In [1]: import numpy as np

In [2]: np.set_printoptions(precision=2, suppress=True, linewidth=200)

In [3]: def rnd(a):
   ...:     return np.round(a, 2) + 0
   ...: 

In [4]: J = np.load("test7.npy")

In [5]: J
Out[5]: 
array([[ 1, -3,  0, -1,  0,  1],
       [ 0,  3, -2, -2,  3, -3],
       [ 0,  0,  0, -2, -2, -2],
       [ 0,  0,  0, -1,  0,  1],
       [ 0,  0,  0,  0,  3, -2],
       [ 0,  0,  0,  0,  0,  0]])

In [6]: # rank 5

In [7]: A2 = np.array([[-3, -4, 7],
   ...:     [-9, 3, 6],
   ...:     [-3, -6, -6],
   ...:     [-7, -3, 4],
   ...:     [3, -5, -7],
   ...:     [8, 9, 1]])

In [8]: np.einsum("ij->j", J)
Out[8]: array([ 1,  0, -2, -6,  4, -5])

In [9]: np.einsum("ik,kj->ji", J, A2)
Out[9]: 
array([[ 39, -22,  -8,  15,  -7,   0],
       [ -1, -15,  -2,  12, -33,   0],
       [-14,  -2,   4,  -3, -23,   0]])

In [10]: np.einsum("ij,ij->i", J, J)
Out[10]: array([12, 35, 12,  2, 13,  0])

In [11]: Uu, sigma, Vt = np.linalg.svd(J, full_matrices=False)

In [12]: (sigma > 1e-8).sum()
Out[12]: np.int64(5)

In [13]: rnd(Uu.T @ J @ Vt.T)
Out[13]: 
array([[6.77, 0.  , 0.  , 0.  , 0.  , 0.  ],
       [0.  , 3.67, 0.  , 0.  , 0.  , 0.  ],
       [0.  , 0.  , 3.21, 0.  , 0.  , 0.  ],
       [0.  , 0.  , 0.  , 1.98, 0.  , 0.  ],
       [0.  , 0.  , 0.  , 0.  , 0.71, 0.  ],
       [0.  , 0.  , 0.  , 0.  , 0.  , 0.  ]])

In [14]: np.allclose(Uu * sigma @ Vt, J)
Out[14]: True

In [15]: rng = np.random.default_rng(7607)

In [16]: idx = rng.permutation(6)

In [17]: idx
Out[17]: array([3, 1, 2, 4, 0, 5])

In [18]: A2 = J[idx][:, idx]

In [19]: np.allclose(A2, J)
Out[19]: False

In [20]: rnd(np.linalg.det(A2)), rnd(np.linalg.det(J[idx]))
Out[20]: (np.float64(0.0), np.float64(0.0))

In [21]: A2
Out[21]: 
array([[-1,  0,  0,  0,  0,  1],
       [-2,  3, -2,  3,  0, -3],
       [-2,  0,  0, -2,  0, -2],
       [ 0,  0,  0,  3,  0, -2],
       [-1, -3,  0,  0,  1,  1],
       [ 0,  0,  0,  0,  0,  0]])

In [22]: A2 = J + rng.integers(-2, 3, (6, 5)) @ rng.integers(-2, 3, (5, 6))

In [23]: A2
Out[23]: 
array([[ 5,  1,  1, -2,  0,  4],
       [-4,  1, -4, -3,  0, -6],
       [-8, -4, -3, -7, -2, -8],
       [ 1, -2,  0,  8,  1,  4],
       [-4, -2,  1, -6,  4, -6],
       [ 8,  0,  2,  2,  2,  0]])

In [24]: rnd(np.linalg.svd(A2 - J, compute_uv=False))
Out[24]: array([18.54,  9.63,  5.7 ,  3.25,  1.59,  0.  ])

In [25]: G = J.T @ J

In [26]: rnd(np.linalg.svd(J, compute_uv=False) ** 2)
Out[26]: array([45.82, 13.43, 10.32,  3.93,  0.5 ,  0.  ])

In [27]: np.allclose(G, G.T)
Out[27]: True

In [28]: (J @ J.T).shape
Out[28]: (6, 6)

In [29]: np.diag(G)
Out[29]: array([ 1, 18,  4, 10, 22, 19])

In [30]: G
Out[30]: 
array([[  1,  -3,   0,  -1,   0,   1],
       [ -3,  18,  -6,  -3,   9, -12],
       [  0,  -6,   4,   4,  -6,   6],
       [ -1,  -3,   4,  10,  -2,   8],
       [  0,   9,  -6,  -2,  22, -11],
       [  1, -12,   6,   8, -11,  19]])

In [31]: np.linalg.matrix_rank(G)
Out[31]: np.int64(5)

In [32]: m1 = np.array([[-7, -8, 7, 4, 7],
    ...:     [-7, -8, 7, 4, 7],
    ...:     [-3, -4, 11, 8, 11],
    ...:     [-3, -4, 11, 8, 11],
    ...:     [-9, -10, 5, 2, 5],
    ...:     [-9, -10, 5, 2, 5],
    ...:     [-7, -8, 7, 4, 7],
    ...:     [-8, -9, 6, 3, 6],
    ...:     [-5, -6, 9, 6, 9]])

In [33]: m1
Out[33]: 
array([[ -7,  -8,   7,   4,   7],
       [ -7,  -8,   7,   4,   7],
       [ -3,  -4,  11,   8,  11],
       [ -3,  -4,  11,   8,  11],
       [ -9, -10,   5,   2,   5],
       [ -9, -10,   5,   2,   5],
       [ -7,  -8,   7,   4,   7],
       [ -8,  -9,   6,   3,   6],
       [ -5,  -6,   9,   6,   9]])

In [34]: # null space of dimension 3

In [35]: A2 = m1 / np.sqrt((m1 ** 2).mean(axis=1, keepdims=True))

In [36]: rnd(A2[4])
Out[36]: array([-1.31, -1.46,  0.73,  0.29,  0.73])

In [37]: np.linalg.matrix_rank(m1 - m1.mean(axis=1, keepdims=True))
Out[37]: np.int64(1)
